>>> import numpy as np
>>> import numpy.linalg as la
>>> np.set_printoptions(suppress=True, linewidth=200)
>>> rd = lambda a: np.round(a, 1) + 0
>>> Q, _ = la.qr(np.array([[0.9, -2.0, 2.0], [0.3, 0.6, -0.3], [0.3, 0.1, -0.5]]))
>>> J = -2 * Q
>>> rd(J)
array([[ 1.8, -0.8,  0.2],
       [ 0.6,  1.6,  1. ],
       [ 0.6,  0.9, -1.7]])
>>> rng = np.random.default_rng(8721)
>>> other = J + rng.integers(-2, 3, (3, 2)) @ rng.integers(-2, 3, (2, 3))
>>> rd(other)
array([[ 0.8,  1.2,  2.2],
       [-1.4,  5.6,  5. ],
       [ 0.6, -0.1, -2.7]])
>>> la.matrix_rank(other - J, tol=1e-8)
np.int64(2)
>>> rd(other - J)
array([[-1.,  2.,  2.],
       [-2.,  4.,  4.],
       [ 0., -1., -1.]])
>>> arr = np.loadtxt("m.csv", delimiter=",")
>>> arr
array([[ 90.,  21.,  75.,  63.,  45.],
       [ 21.,  18.,  27.,  44.,  36.],
       [ 75.,  27.,  81.,  80.,  81.],
       [ 63.,  44.,  80., 113., 102.],
       [ 45.,  36.,  81., 102., 126.]])
>>> rd(la.det(arr[::-1]))
np.float64(0.0)
>>> np.kron(np.eye(2, dtype=int), arr)
array([[ 90.,  21.,  75.,  63.,  45.,   0.,   0.,   0.,   0.,   0.],
       [ 21.,  18.,  27.,  44.,  36.,   0.,   0.,   0.,   0.,   0.],
       [ 75.,  27.,  81.,  80.,  81.,   0.,   0.,   0.,   0.,   0.],
       [ 63.,  44.,  80., 113., 102.,   0.,   0.,   0.,   0.,   0.],
       [ 45.,  36.,  81., 102., 126.,   0.,   0.,   0.,   0.,   0.],
       [  0.,   0.,   0.,   0.,   0.,  90.,  21.,  75.,  63.,  45.],
       [  0.,   0.,   0.,   0.,   0.,  21.,  18.,  27.,  44.,  36.],
       [  0.,   0.,   0.,   0.,   0.,  75.,  27.,  81.,  80.,  81.],
       [  0.,   0.,   0.,   0.,   0.,  63.,  44.,  80., 113., 102.],
       [  0.,   0.,   0.,   0.,   0.,  45.,  36.,  81., 102., 126.]])
>>> rd(la.eigvals(arr))
array([343.2,  65.3,  19.5,   0. ,   0. ])
>>> rd(la.eigvals(arr).sum().real)
np.float64(428.0)
>>> rd(np.poly(arr))
array([      1.,    -428.,   30391., -437454.,       0.,       0.])
>>> rd(la.det(2 * arr)), rd(la.det(arr))
(np.float64(0.0), np.float64(0.0))
